$ python3 -q
>>> import numpy as np
>>> import numpy.linalg as la
>>> np.set_printoptions(suppress=True, linewidth=100)
>>> J = np.load("a.npy")
>>> J
array([[ 1, -2,  4, -8],
       [ 1, -1,  1, -1],
       [ 1,  0,  0,  0],
       [ 1,  1,  1,  1],
       [ 1,  2,  4,  8],
       [ 1,  3,  9, 27],
       [ 1,  4, 16, 64]])
>>> # column 3 dominates
>>> Y = np.c_[J[:, :3] @ np.array([[2, 2, 1], [0, 1, 0], [1, 0, 2]]), np.array([1, -1, 0, 2, -2, 4, -4])]
>>> Y
array([[ 6,  0,  9,  1],
       [ 3,  1,  3, -1],
       [ 2,  2,  1,  0],
       [ 3,  3,  3,  2],
       [ 6,  4,  9, -2],
       [11,  5, 19,  4],
       [18,  6, 33, -4]])
>>> np.round(la.norm(Y - J @ la.lstsq(J, Y)[0], axis=0), 1) + 0
array([0. , 0. , 0. , 5.1])
>>> la.matrix_rank(Y)
np.int64(4)
>>> np.round(la.norm(la.qr(J)[0].T @ Y, axis=0) ** 2 / ((Y ** 2).sum(axis=0) + 1e-12), 1)
array([1. , 1. , 1. , 0.4])
>>> la.matrix_rank(np.c_[J, Y])
np.int64(5)
>>> Y = J / np.sqrt((J ** 2).mean(axis=1, keepdims=True))
>>> Y[2]
array([2., 0., 0., 0.])
>>> x0 = np.array([3, 3, 0, 0])
>>> target = J @ x0
>>> try:
...     la.solve(J, target)
... except la.LinAlgError as e:
...     print(repr(e))
... 
LinAlgError('Last 2 dimensions of the array must be square')
>>> np.round(la.pinv(J) @ J, 1) + 0
array([[1., 0., 0., 0.],
       [0., 1., 0., 0.],
       [0., 0., 1., 0.],
       [0., 0., 0., 1.]])
>>> np.round(la.lstsq(J, target)[0], 1) + 0
array([3., 3., 0., 0.])
>>> rng = np.random.default_rng(375726)
>>> target = target + 0.3 * rng.normal(size=7)
>>> target.round(1)
array([-3.3,  0.5,  2.9,  5.8,  9.2, 12.4, 15.1])
>>> coef, *_ = la.lstsq(J, target)
>>> [round(float(la.norm(la.solve(J.T @ J + lam * np.eye(4), J.T @ target))), 2) for lam in (0, 1, 10, 100)]
[4.32, 3.59, 1.64, 0.39]
>>> np.round(J.T @ (target - J @ coef), 1) + 0
array([0., 0., 0., 0.])
>>> coef.round(1) + 0
array([3.1, 3. , 0. , 0. ])
>>> feats = np.load("sample14.npy")
>>> print(feats)
[[ 6  4  0  2  4]
 [15 10  0  5 10]
 [27 18  0  9 18]
 [ 6  4  0  2  4]
 [ 0  0  0  0  0]
 [27 18  0  9 18]
 [12  8  0  4  8]
 [ 0  0  0  0  0]
 [15 10  0  5 10]]
>>> la.cond(feats) > 100
np.True_
>>> np.unique(feats.round(6), axis=0).shape
(5, 5)
>>> np.round(feats @ la.pinv(feats) @ feats, 1)
array([[ 6.,  4.,  0.,  2.,  4.],
       [15., 10.,  0.,  5., 10.],
       [27., 18.,  0.,  9., 18.],
       [ 6.,  4.,  0.,  2.,  4.],
       [ 0.,  0.,  0.,  0.,  0.],
       [27., 18.,  0.,  9., 18.],
       [12.,  8.,  0.,  4.,  8.],
       [ 0.,  0.,  0.,  0.,  0.],
       [15., 10.,  0.,  5., 10.]])
>>> la.lstsq(feats[:-1].T, feats[-1])[2]
np.int32(1)
>>> rk = la.matrix_rank(feats)
>>> rk
np.int64(1)
>>> N = la.svd(feats)[2][rk:].T
>>> [int(la.matrix_rank(feats[:i])) for i in range(1, len(feats) + 1)]
[1, 1, 1, 1, 1, 1, 1, 1, 1]
>>> print(np.round(N @ N.T, 1) + 0)
[[ 0.5 -0.3  0.  -0.2 -0.3]
 [-0.3  0.8  0.  -0.1 -0.2]
 [ 0.   0.   1.   0.   0. ]
 [-0.2 -0.1  0.   0.9 -0.1]
 [-0.3 -0.2  0.  -0.1  0.8]]
>>> [int(la.matrix_rank(np.delete(feats, i, axis=0))) for i in range(9)]
[1, 1, 1, 1, 1, 1, 1, 1, 1]
>>> np.allclose(feats @ N, 0)
True
>>> [int(la.matrix_rank(feats[:, :j + 1])) for j in range(5)]
[1, 1, 1, 1, 1]
>>> mat = np.load("test17.npy")
>>> mat
array([[-0.3, -0.4,  0.1, -0.2, -1. ,  0.9, -0.1,  1.4],
       [ 0.8, -0.8,  0.1, -0.8, -0.2,  1.3, -0.4,  0. ],
       [-0.5, -0.4,  0.7, -1.8, -1.4,  2.2, -0.1,  1. ],
       [ 0.1,  0.2,  0.1, -0.4,  0.2,  0.1,  0.3, -0.3],
       [ 0.1,  0.4,  0.4, -0.8,  0.6,  0.2,  0.2, -0.6],
       [-1.1,  0.4,  0.6, -1. , -1.2,  0.8,  0.3,  0.9],
       [-0.6,  0.6, -0.3,  1.1,  0. , -1.6,  0.2,  0.5],
       [-2.2,  2.1, -0.3,  2.2, -0.8, -3.5,  0.7,  1.1],
       [ 2.6, -1.8, -1. ,  1.7,  2. , -0.3, -0.9, -1.7],
       [ 3. , -1.6, -1.4,  2.5,  2.5, -1.2, -0.9, -2. ],
       [ 0.6, -0.9, -0.5,  0.6,  0.1,  0.2, -0.4,  0. ],
       [ 1.1, -0.3,  0. , -0.5,  0.9,  0.5,  0. , -1.2],
       [-1.2,  0. ,  0.8, -1.6, -2. ,  1.8,  0.1,  1.8],
       [-3. ,  1.8,  1.7, -2.6, -2.5,  1.5,  1. ,  2. ],
       [-1.5,  0. ,  0.6, -1.7, -2.2,  1.8,  0.2,  1.6],
       [ 1.6, -1.1,  0. , -1. ,  0.6,  1.9, -0.4, -0.6]])
>>> Xs = (mat - mat.mean(axis=0)) / mat.std(axis=0)
>>> np.round(Xs.std(axis=0), 1)
array([1., 1., 1., 1., 1., 1., 1., 1.])
>>> coef = la.lstsq(np.delete(Xs, 4, axis=1), Xs[:, 4])[0]
>>> coef.round(1)
array([ 1. , -0.2,  0.4,  0.1, -0.5,  0.2, -0.3])
>>> Y = np.c_[mat[:, :7] @ np.array([[0, 1, 5, 4, 4, 4, 0],
...     [5, 2, 3, 3, 5, 1, 2],
...     [1, 5, 0, 5, 4, 5, 5],
...     [4, 1, 4, 1, 2, 1, 5],
...     [1, 5, 3, 3, 2, 3, 5],
...     [0, 3, 2, 4, 4, 3, 1],
...     [1, 3, 2, 4, 3, 4, 5]]), np.array([2, 2, 0, 2, 0, 1, 1, -1, 1, 2, 2, -1, -2, -2, 0, 2])]
>>> Y.round(1) + 0
array([[ -3.8,  -3.4,  -4.9,  -1.9,  -1.9,  -2. ,  -5.9,   2. ],
       [ -7.7,   0.6,  -0.4,   3.5,   1.6,   3.8,  -6.8,   2. ],
       [-10. ,  -0.3, -10.9,   2.7,   0.9,   1.3, -11.6,   0. ],
       [  0. ,   2.8,   0.9,   3.3,   2.7,   2.8,   1.5,   2. ],
       [  0. ,   6.3,   1.1,   6.2,   5. ,   5.2,   3. ,   0. ],
       [ -2.3,  -1. ,  -9.7,  -0.4,  -0.3,  -2. ,  -4.9,   1. ],
       [  7.3,  -4. ,   0.4,  -6.6,  -4.2,  -6.2,   4.6,   1. ],
       [ 18.9,  -9.7,  -3.9, -15.4,  -8.6, -16.1,   9.7,  -1. ],
       [ -2.1,   2.1,  18. ,   2.9,   0.9,   6.8,   5.1,   1. ],
       [  2.2,   1.5,  23.5,   1.8,   0.9,   6.2,   9.1,   2. ],
       [ -2.9,  -3.2,   2.6,  -2.7,  -3.1,  -1.1,  -2.6,   2. ],
       [ -2.6,   6. ,   6.3,   7.7,   5.7,   7.8,   1.9,  -1. ],
       [ -7.5,  -3.1, -14.6,  -0.8,  -1.3,  -2.6, -11.7,  -2. ],
       [ -1.2,   1.5, -22.5,   1.8,   2.6,  -3.3,  -6.9,  -2. ],
       [ -8.2,  -5.2, -16.9,  -3.3,  -3.6,  -5.1, -13.7,   0. ],
       [ -9.3,   5.9,   5.5,   9.9,   6.5,  10.2,  -4.3,   2. ]])
>>> np.round(la.norm(Y - mat @ la.lstsq(mat, Y)[0], axis=0), 1) + 0
array([0. , 0. , 0. , 0. , 0. , 0. , 0. , 3.8])
>>> la.matrix_rank(np.c_[mat, Y])
np.int64(9)
>>> np.round(la.lstsq(mat, Y[:, 0])[0], 1) + 0
array([0., 5., 1., 4., 1., 0., 1., 0.])
>>> M = np.minimum.outer(np.arange(1, 5), np.arange(1, 5)) * 2
>>> M
array([[2, 2, 2, 2],
       [2, 4, 4, 4],
       [2, 4, 6, 6],
       [2, 4, 6, 8]])
>>> # symmetric
>>> f = np.array([8, -7, -5])
>>> np.polyval(f, M[1])
array([13, 95, 95, 95])
>>> np.correlate(M[1], M[2], "full")
array([12, 36, 56, 68, 48, 24,  8])
>>> print(np.convolve(M[1], f))
[ 16  18  -6 -16 -48 -20]
>>> np.cross(M[1, :3], M[2, :3])
array([ 8, -4,  0])
>>> print(np.round(np.sort(np.abs(la.eigvals(M))), 1))
[ 0.6  0.9  2.  16.6]
>>> np.trace(M)
np.int64(20)
>>> round(la.det(M), 1)
np.float64(16.0)
>>> assert M == M.T
Traceback (most recent call last):
  File "<python-input-62>", line 1, in <module>
    assert M == M.T
           ^^^^^^^^
ValueError: The truth value of an array with more than one element is ambiguous. Use a.any() or a.all()
>>> np.allclose(M, M.T)
True
>>> w, V = la.eigh(M)
>>> print(np.round(np.abs(V[:, -1]), 1))
[0.2 0.4 0.6 0.7]
>>> np.abs(V[:, -1]).round(6).argmax()
np.int64(3)
>>> F = np.load("case10.npy")
>>> print(F)
[[1 2 2 2 1 2 1]
 [2 1 1 4 3 2 3]
 [1 1 1 2 1 0 2]
 [7 6 7 9 6 8 6]
 [1 1 1 2 1 0 2]
 [5 6 8 6 3 5 5]
 [6 5 6 7 4 7 5]
 [4 3 4 5 4 5 3]
 [2 1 2 1 2 2 0]
 [5 4 5 5 3 4 4]
 [0 0 0 0 0 0 0]
 [2 3 4 3 0 1 4]
 [2 2 3 3 1 0 4]
 [3 3 4 3 2 3 2]
 [5 7 7 8 2 5 7]
 [0 0 0 0 0 0 0]
 [0 0 0 0 0 0 0]
 [0 0 0 0 0 0 0]
 [0 0 0 0 0 0 0]
 [4 5 5 6 2 4 5]]
>>> # row 4 repeats row 2
>>> gram = np.cov(F, rowvar=False)
>>> np.round(np.corrcoef(F.T), 1)
array([[1. , 0.9, 0.9, 1. , 0.9, 1. , 0.9],
       [0.9, 1. , 1. , 0.9, 0.7, 0.9, 0.9],
       [0.9, 1. , 1. , 0.9, 0.7, 0.9, 0.9],
       [1. , 0.9, 0.9, 1. , 0.8, 0.9, 0.9],
       [0.9, 0.7, 0.7, 0.8, 1. , 0.9, 0.7],
       [1. , 0.9, 0.9, 0.9, 0.9, 1. , 0.8],
       [0.9, 0.9, 0.9, 0.9, 0.7, 0.8, 1. ]])
>>> gram.round(1)
array([[5. , 4.8, 5.6, 6.1, 3.3, 5.5, 4.4],
       [4.8, 5.3, 6.1, 6.2, 2.7, 5.2, 4.9],
       [5.6, 6.1, 7.2, 7. , 3.3, 6.1, 5.5],
       [6.1, 6.2, 7. , 8.1, 4. , 6.7, 6.2],
       [3.3, 2.7, 3.3, 4. , 2.8, 3.9, 2.5],
       [5.5, 5.2, 6.1, 6.7, 3.9, 6.7, 4.5],
       [4.4, 4.9, 5.5, 6.2, 2.5, 4.5, 5.2]])
>>> round(np.corrcoef(F[:, 3], F[:, 1])[0, 1], 1)
np.float64(0.9)
>>> D = la.norm(F[:, None] - F[None], axis=-1)
>>> D[0].round(1)
array([ 0. ,  3.9,  2.6, 14.6,  2.6, 10.6, 11.2,  6.7,  2.2,  7.4,  4.4,  4.2,  4. ,  3.6, 12.2,
        4.4,  4.4,  4.4,  4.4,  8. ])
>>> print(D[0].round(6).argsort(kind="stable")[:4])
[0 8 2 4]
>>> print(np.round(la.norm(F, axis=1), 1))
[ 4.4  6.6  3.5 18.7  3.5 14.8 15.4 10.8  4.2 11.5  0.   7.4  6.6  7.7 16.3  0.   0.   0.   0.
 12.1]
>>> (D + 1e9 * np.eye(20)).round(6).argmin(axis=1)
array([ 8,  2,  4,  6,  2, 14,  5,  9,  0, 19, 15, 12, 11,  0,  5, 10, 10, 10, 10,  9])
>>> print(np.flatnonzero(D[0] < D.mean() / 2))
[ 0  2  4  8 13]
>>> D[:5, :5].round(1)
array([[ 0. ,  3.9,  2.6, 14.6,  2.6],
       [ 3.9,  0. ,  3.7, 12.8,  3.7],
       [ 2.6,  3.7,  0. , 15.8,  0. ],
       [14.6, 12.8, 15.8,  0. , 15.8],
       [ 2.6,  3.7,  0. , 15.8,  0. ]])
>>> D.shape
(20, 20)
>>> la.cond(F) > 100
np.True_
>>> print(round(la.norm(F, 2) / la.norm(F), 1))
1.0
>>> np.round(np.abs(la.svd(F)[2][-1]), 1)
array([0.1, 0.4, 0.3, 0.6, 0.3, 0.1, 0.4])
>>> la.matrix_rank(F, rtol=0.1)
np.int64(3)
>>> np.argsort(-la.norm(F, axis=0).round(6), kind="stable")[:3]
array([3, 2, 5])
>>> round(np.log10(la.cond(F)))
3
>>> Xs = (F - F.mean(axis=0)) / F.std(axis=0)
>>> np.round(Xs.std(axis=0), 1)
array([1., 1., 1., 1., 1., 1., 1.])
>>> coef = la.lstsq(np.delete(Xs, 4, axis=1), Xs[:, 4])[0]
>>> coef.round(1)
array([ 0.4, -1.8,  1.3,  3.3, -0.7, -1.8])
>>> np.abs(coef).argmax()
np.int64(3)
>>> Uu, sig, VT = la.svd(F, full_matrices=False)
>>> Uu.shape, sig.shape, VT.shape
((20, 7), (7,), (7, 7))
>>> np.round(np.abs(VT[0]), 1)
array([0.4, 0.4, 0.4, 0.5, 0.2, 0.4, 0.4])
>>> print(np.round(sig / sig[0], 1) + 0)
[1.  0.2 0.1 0.1 0.  0.  0. ]
>>> np.abs(Uu[:, 0]).round(6).argmax()
np.int64(3)
>>> np.round(np.cumsum(sig ** 2) / np.sum(sig ** 2), 1)
array([1., 1., 1., 1., 1., 1., 1.])
>>> Y = np.array([[0, 0, 3, 1], [0, 2, 1, 4], [2, 2, 1, 4], [3, 1, 0, 1]])
>>> Y[-1] = Y[0]
>>> W0 = Y + 0.1 * np.eye(4)
>>> W0
array([[0.1, 0. , 3. , 1. ],
       [0. , 2.1, 1. , 4. ],
       [2. , 2. , 1.1, 4. ],
       [0. , 0. , 3. , 1.1]])
>>> f, v = W0[2], W0[3]
>>> round(f @ f, 1)
np.float64(25.2)
>>> p = (f @ v) / (f @ f) * f
>>> round(float(la.norm(f + v) ** 2 + la.norm(f - v) ** 2), 1)
70.8
>>> print(np.round(np.outer(f, v), 1))
[[ 0.   0.   6.   2.2]
 [ 0.   0.   6.   2.2]
 [ 0.   0.   3.3  1.2]
 [ 0.   0.  12.   4.4]]
>>> f = np.array([-2, 0])
>>> np.round(np.cross(W0[0, :3], W0[3, :3]), 1)
array([ 0. , -0.3,  0. ])
>>> print(np.polyval(f, W0[0]))
[-0.2  0.  -6.  -2. ]
>>> print(np.convolve(W0[0], f))
[-0.2  0.  -6.  -2.   0. ]
>>> np.round(np.correlate(W0[0], W0[3], "full"), 1)
array([ 0.1,  0.3,  3.3, 10.1,  3. ,  0. ,  0. ])
>>> m1 = np.array([[0, 2, 4, -3, 5, 0, -3, 3],
...     [4, -3, -4, 0, -1, 2, -1, -4],
...     [4, 0, -2, -5, -3, -2, -1, -3],
...     [-1, -3, 5, 1, -3, 5, -1, -4],
...     [-3, -3, 2, -3, -5, 3, 5, -5],
...     [2, -5, -3, -3, -1, 0, -2, -3],
...     [4, -5, -3, 5, -3, 3, 2, -2],
...     [4, -5, -5, 2, 4, 2, 5, 3],
...     [4, 5, 4, 4, -3, 3, 0, 4],
...     [-4, 1, -2, -3, 3, 2, 0, -1]])
>>> m1[1] = m1[9]
>>> print(m1)
[[ 0  2  4 -3  5  0 -3  3]
 [-4  1 -2 -3  3  2  0 -1]
 [ 4  0 -2 -5 -3 -2 -1 -3]
 [-1 -3  5  1 -3  5 -1 -4]
 [-3 -3  2 -3 -5  3  5 -5]
 [ 2 -5 -3 -3 -1  0 -2 -3]
 [ 4 -5 -3  5 -3  3  2 -2]
 [ 4 -5 -5  2  4  2  5  3]
 [ 4  5  4  4 -3  3  0  4]
 [-4  1 -2 -3  3  2  0 -1]]
>>> print(round(np.log10(la.cond(W0))))
2
